>>> import numpy as np
>>> from numpy import linalg as LA
>>> np.set_printoptions(suppress=True, linewidth=140)
>>> feats = np.load("block2.npy")
>>> feats
array([[  9.42,   1.18,   6.73],
       [  0.99,   7.42, -10.09],
       [-10.55,   8.28,  -7.2 ]])
>>> Q = feats.astype(float).copy()
>>> for j in range(3):
...     Q[:, j] -= Q[:, :j] @ (Q[:, :j].T @ Q[:, j])
...     Q[:, j] /= LA.norm(Q[:, j])
... 
>>> np.round(Q.T @ Q, 2) + 0
array([[1., 0., 0.],
       [0., 1., 0.],
       [0., 0., 1.]])
>>> np.round(Q.T @ feats, 2) + 0
array([[14.18, -4.86,  9.12],
       [ 0.  , 10.07, -8.16],
       [ 0.  ,  0.  ,  7.  ]])
>>> Q, Rm = LA.qr(feats)
>>> Q.round(2)
array([[-0.66, -0.44,  0.61],
       [-0.07, -0.77, -0.63],
       [ 0.74, -0.46,  0.48]])
>>> Rm.round(2)
array([[-14.18,   4.86,  -9.12],
       [  0.  , -10.07,   8.16],
       [  0.  ,   0.  ,   7.  ]])
>>> round(abs(Rm[0, 0]), 2), round(float(LA.norm(feats[:, 0])), 2)
(np.float64(14.18), 14.18)
>>> np.round(Q.T @ Q, 2) + 0
array([[1., 0., 0.],
       [0., 1., 0.],
       [0., 0., 1.]])
>>> np.allclose(Rm.T @ Rm, feats.T @ feats)
True
>>> Q.shape, Rm.shape
((3, 3), (3, 3))
>>> np.round(np.abs(np.diag(Rm)), 2)
array([14.18, 10.07,  7.  ])
>>> u = np.array([0, 3, 2])
>>> other = feats + np.outer(u, np.eye(3)[1])
>>> LA.matrix_rank(LA.inv(other) - LA.inv(feats), tol=1e-8)
np.int64(1)
>>> round(float(LA.det(feats.T)), 2)
999.76
>>> np.round(LA.det(2 * feats), 2), np.round(LA.det(feats), 2)
(np.float64(7998.09), np.float64(999.76))
>>> x = np.array([2, 3, 2])
>>> y = feats @ x
>>> y.round(2)
array([ 35.84,   4.06, -10.66])
>>> np.round(LA.solve(feats, y + feats[:, 0]), 2)
array([3., 3., 2.])
>>> A = np.load("arr.npy")
>>> A
array([[1, 0, 0],
       [3, 1, 0],
       [0, 0, 1]])
>>> Q = A.astype(float).copy()
>>> for j in range(3):
...     Q[:, j] -= Q[:, :j] @ (Q[:, :j].T @ Q[:, j])
...     Q[:, j] /= LA.norm(Q[:, j])
... 
>>> np.round(Q.T @ A, 2) + 0
array([[3.16, 0.95, 0.  ],
       [0.  , 0.32, 0.  ],
       [0.  , 0.  , 1.  ]])
>>> np.round(Q.T @ Q, 2) + 0
array([[1., 0., 0.],
       [0., 1., 0.],
       [0., 0., 1.]])
>>> Q.round(2)
array([[ 0.32, -0.95,  0.  ],
       [ 0.95,  0.32,  0.  ],
       [ 0.  ,  0.  ,  1.  ]])
>>> A @ A
array([[1, 0, 0],
       [6, 1, 0],
       [0, 0, 1]])
>>> [int(LA.matrix_rank(LA.matrix_power(A, p))) for p in range(1, 4)]
[3, 3, 3]
>>> LA.matrix_rank(A - A[0, 0] * np.eye(3))
np.int64(1)
>>> J = np.loadtxt("data.csv", delimiter=",")
>>> J
array([[ 5.59, -2.38, -3.73],
       [ 0.97, -3.14,  2.44],
       [ 3.03, -2.42, -4.27],
       [-4.93,  1.04, -6.12],
       [ 1.4 , -1.89, -0.11],
       [ 2.85,  3.31,  5.81],
       [-2.78,  0.31, -1.05],
       [ 1.38, -0.09, -1.21],
       [ 3.  , -2.52, -3.21],
       [-3.76,  0.65,  3.99],
       [-2.67, -0.07, -3.09],
       [-1.18, -0.95, -3.86],
       [ 3.15, -2.45, -6.06],
       [ 7.83, -0.33,  9.08],
       [-2.21,  1.06,  3.06],
       [-1.01,  2.85, -0.82],
       [-1.31,  3.77,  7.59],
       [-3.57, -0.34, -5.07],
       [ 2.76, -4.56, -7.85],
       [-4.56,  5.19,  2.32]])
>>> Ac = J - J.mean(axis=0)
>>> Uu, sig, VT = LA.svd(Ac, full_matrices=False)
>>> round((sig ** 2).sum() ** 2 / (sig ** 4).sum(), 2)
np.float64(2.03)
>>> np.round(np.abs(VT[-1]), 2)
array([0.41, 0.86, 0.3 ])
>>> np.round(sig ** 2 / (sig ** 2).sum(), 2)
array([0.61, 0.35, 0.04])
>>> np.abs(VT[0]).argmax()
np.int64(2)
>>> (np.sign(Uu[:, 0]) == np.sign(Uu[0, 0])).astype(int)
array([1, 0, 1, 1, 1, 0, 1, 1, 1, 0, 1, 1, 1, 0, 0, 0, 0, 1, 1, 0])
>>> np.abs(Uu[:, 0]).argmax()
np.int64(16)
>>> Ac = J - J.mean(axis=0)
>>> V = LA.svd(Ac)[2][:2]
>>> other = Ac - Ac @ V.T @ V
>>> np.round(other.std(axis=0), 2)
array([0.54, 1.13, 0.4 ])
>>> round(float(LA.norm(other) / LA.norm(Ac)), 2)
0.21
>>> LA.norm(other, axis=1).round(6).argmax()
np.int64(1)
>>> C2 = np.cov(J, rowvar=False)
>>> np.argwhere(np.triu(np.abs(np.corrcoef(J.T)) > 0.8, 1))
array([], shape=(0, 2), dtype=int64)
>>> np.round(np.median(J, axis=0), 2)
array([-0.02, -0.21, -1.13])
>>> np.round(J.std(axis=0), 2)
array([3.44, 2.47, 4.66])
>>> np.argsort(-J.std(axis=0).round(6), kind="stable")
array([2, 0, 1])
>>> x = np.array([0, 1, 1])
>>> y = A @ x
>>> y
array([0, 1, 1])
>>> np.round(LA.solve(A, 2 * y), 2)
array([0., 2., 2.])
>>> np.round(LA.solve(A, y + A[:, 1]), 2)
array([0., 2., 1.])
>>> np.round(LA.solve(A, y), 2)
array([0., 1., 1.])
>>> x = np.array([-1, -1, 0])
>>> h = np.maximum(J @ x, 0)
>>> h.round(2)
array([0.  , 2.17, 0.  , 3.89, 0.49, 0.  , 2.47, 0.  , 0.  , 3.11, 2.74, 2.13, 0.  , 0.  , 1.15, 0.  , 0.  , 3.91, 1.8 , 0.  ])
>>> np.flatnonzero(h > 1e-9)
array([ 1,  3,  4,  6,  9, 10, 11, 14, 17, 18])
>>> np.round(np.maximum(J @ x, 0) - np.maximum(-J @ x, 0), 2)
array([-3.21,  2.17, -0.61,  3.89,  0.49, -6.16,  2.47, -1.29, -0.48,  3.11,  2.74,  2.13, -0.7 , -7.5 ,  1.15, -1.84, -2.46,  3.91,  1.8 ,
       -0.63])
>>> J * (h > 1e-9)[:, None]
array([[ 0.  , -0.  , -0.  ],
       [ 0.97, -3.14,  2.44],
       [ 0.  , -0.  , -0.  ],
       [-4.93,  1.04, -6.12],
       [ 1.4 , -1.89, -0.11],
       [ 0.  ,  0.  ,  0.  ],
       [-2.78,  0.31, -1.05],
       [ 0.  , -0.  , -0.  ],
       [ 0.  , -0.  , -0.  ],
       [-3.76,  0.65,  3.99],
       [-2.67, -0.07, -3.09],
       [-1.18, -0.95, -3.86],
       [ 0.  , -0.  , -0.  ],
       [ 0.  , -0.  ,  0.  ],
       [-2.21,  1.06,  3.06],
       [-0.  ,  0.  , -0.  ],
       [-0.  ,  0.  ,  0.  ],
       [-3.57, -0.34, -5.07],
       [ 2.76, -4.56, -7.85],
       [-0.  ,  0.  ,  0.  ]])
>>> np.round(J.T @ h, 2)
array([-56.31, -11.44, -55.87])
>>> arr = np.load("run14.npy")
>>> arr
array([[9, 6, 7],
       [6, 9, 6],
       [7, 6, 9]])
>>> # symmetric
>>> evals, V = LA.eig(arr)
>>> np.round(np.sort(LA.eigvals(LA.inv(arr))), 2)
array([0.05, 0.3 , 0.5 ])
>>> np.round(np.sort(LA.eigvals(arr.T)), 2)
array([ 2.  ,  3.32, 21.68])
>>> round(float(np.prod(evals)), 2)
144.0
>>> m1 = np.load("x.npy")
>>> m1
array([[ 0.73,  0.56, -2.09],
       [ 1.16,  1.59, -4.03],
       [ 0.13,  1.37, -2.41],
       [-1.1 , -2.02,  3.68],
       [-0.3 , -1.18,  2.12],
       [ 1.16,  2.68, -6.38],
       [ 1.24,  3.19, -6.07],
       [-1.05, -1.4 ,  3.57],
       [ 0.06,  0.17, -0.24],
       [ 0.61,  1.05, -2.51],
       [-0.05, -0.2 , -0.27]])
>>> x = np.array([3, 1, 1])
>>> y = m1 @ x
>>> np.round(LA.lstsq(m1, y)[0], 2)
array([3., 1., 1.])
>>> y.round(2)
array([ 0.66,  1.04, -0.65, -1.64,  0.04, -0.22,  0.84, -0.98,  0.11,  0.37, -0.62])
>>> rng = np.random.default_rng(66731)
>>> y = y + 0.05 * rng.normal(size=11)
>>> y.round(2)
array([ 0.68,  1.01, -0.61, -1.73,  0.03, -0.21,  0.81, -1.  , -0.03,  0.42, -0.68])
>>> beta, *_ = LA.lstsq(m1, y)
>>> np.round(LA.norm(y - m1 @ beta), 2)
np.float64(0.19)
>>> [round(float(LA.norm(LA.solve(m1.T @ m1 + lam * np.eye(3), m1.T @ y))), 2) for lam in (0, 1, 10, 100)]
[3.38, 0.99, 0.18, 0.08]
>>> beta.round(2)
array([3.05, 1.05, 1.03])
>>> Q, Rm = LA.qr(m1)
>>> round(abs(Rm[0, 0]), 2), round(LA.norm(m1[:, 0]), 2)
(np.float64(2.75), np.float64(2.75))
>>> round(float(LA.det(2 * A)), 2), round(float(LA.det(A)), 2)
(8.0, 1.0)
>>> np.einsum("ij,ji->", A, A)
np.int64(3)
>>> np.poly(A)
array([ 1., -3.,  3., -1.])
>>> Q, V = LA.qr(m1[:, :2])[0], LA.qr(m1[:, 2:])[0]
>>> sig = LA.svd(Q.T @ V, compute_uv=False)
>>> sig.round(2)
array([0.99])
>>> round(LA.norm(Q @ Q.T - V @ V.T, 2), 2)
np.float64(1.0)
>>> hat = np.triu(np.array([[3, 2, 0], [0, 2, 3], [1, 0, 2]]), 1) + np.eye(3)
>>> other = hat @ A @ LA.inv(hat)
>>> round(float(LA.det(other)), 2)
1.0
>>> other
array([[  7., -12.,  36.],
       [  3.,  -5.,  18.],
       [  0.,   0.,   1.]])
>>> hat @ A - A @ hat
array([[ 6.,  0.,  0.],
       [ 0., -6.,  0.],
       [ 0.,  0.,  0.]])
>>> LA.matrix_rank(other)
np.int64(3)
>>> data = np.array([[5.0, 4.0, 4.0], [4.0, 5.0, 4.0], [4.0, 4.0, 5.0]])
>>> x = np.ones(3)
>>> for _ in range(4):
...     x = data @ x
...     x /= LA.norm(x)
...     print(round(x @ data @ x, 2))
... 
13.0
13.0
13.0
13.0
>>> x.round(2)
array([0.58, 0.58, 0.58])
>>> (data @ data)[0]
array([57., 56., 56.])
>>> data @ (-1.0) ** np.arange(3)
array([5., 3., 5.])
>>> K = np.array([[2, 1, 1], [0, 2, 1], [3, 3, 3]])
>>> K
array([[2, 1, 1],
       [0, 2, 1],
       [3, 3, 3]])
>>> hat = np.triu(np.array([[-2, 0, -2], [0, 1, 0], [2, -1, 1]]), 1) + np.eye(3)
>>> other = hat @ K @ LA.inv(hat)
>>> np.round(LA.det(other), 2)
np.float64(3.0)
>>> np.trace(other), np.trace(K)
(np.float64(7.0), np.int64(7))
>>> other
array([[ -4.,  -5., -13.],
       [  0.,   2.,   1.],
       [  3.,   3.,   9.]])
>>> np.einsum("ij,ji->", K, K)
np.int64(29)
>>> round(float(LA.eigvals(K).sum().real), 2)
7.0
>>> np.round(LA.det(K[::-1]), 2)
np.float64(-3.0)
>>> other = K ** -1
Traceback (most recent call last):
  File "<python-input-121>", line 1, in <module>
    other = K ** -1
            ~~^^~~~
ValueError: Integers to negative integer powers are not allowed.
>>> other = LA.inv(K)
>>> other.round(2)
array([[ 1.  ,  0.  , -0.33],
       [ 1.  ,  1.  , -0.67],
       [-2.  , -1.  ,  1.33]])
>>> (np.abs(other) > 1e-9).astype(int)
array([[1, 0, 1],
       [1, 1, 1],
       [1, 1, 1]])
>>> np.round(LA.inv(other), 2)
array([[2., 1., 1.],
       [0., 2., 1.],
       [3., 3., 3.]])
>>> np.round(K @ other, 2) + 0
array([[1., 0., 0.],
       [0., 1., 0.],
       [0., 0., 1.]])
>>> np.allclose(other, K.T)
False
>>> round(LA.det(K) * LA.det(other), 2)
np.float64(1.0)
>>> t3 = np.stack([J, -3 * J, J[::-1]])
>>> np.round(np.einsum("bij,cij->bc", t3, t3), 2)
array([[  801.33, -2403.99,  -150.78],
       [-2403.99,  7211.98,   452.33],
       [ -150.78,   452.33,   801.33]])
>>> (t3 @ J.T).shape
(3, 20, 20)
>>> E = 3 * np.eye(4) + np.ones((4, 4))
>>> E
array([[4., 1., 1., 1.],
       [1., 4., 1., 1.],
       [1., 1., 4., 1.],
       [1., 1., 1., 4.]])
>>> Q = E.astype(float).copy()
>>> for j in range(4):
...     Q[:, j] -= Q[:, :j] @ (Q[:, :j].T @ Q[:, j])
...     Q[:, j] /= LA.norm(Q[:, j])
... 
>>> np.round(Q.T @ Q, 2) + 0
array([[1., 0., 0., 0.],
       [0., 1., 0., 0.],
       [0., 0., 1., 0.],
       [0., 0., 0., 1.]])
>>> Q.round(2)
array([[ 0.92, -0.3 , -0.21, -0.16],
       [ 0.23,  0.94, -0.21, -0.16],
       [ 0.23,  0.13,  0.95, -0.16],
       [ 0.23,  0.13,  0.09,  0.96]])
>>> u = np.array([-2, 0])
>>> np.polyval(u, E[0])
array([-8., -2., -2., -2.])
>>> np.convolve(E[0], u)
array([-8., -2., -2., -2.,  0.])
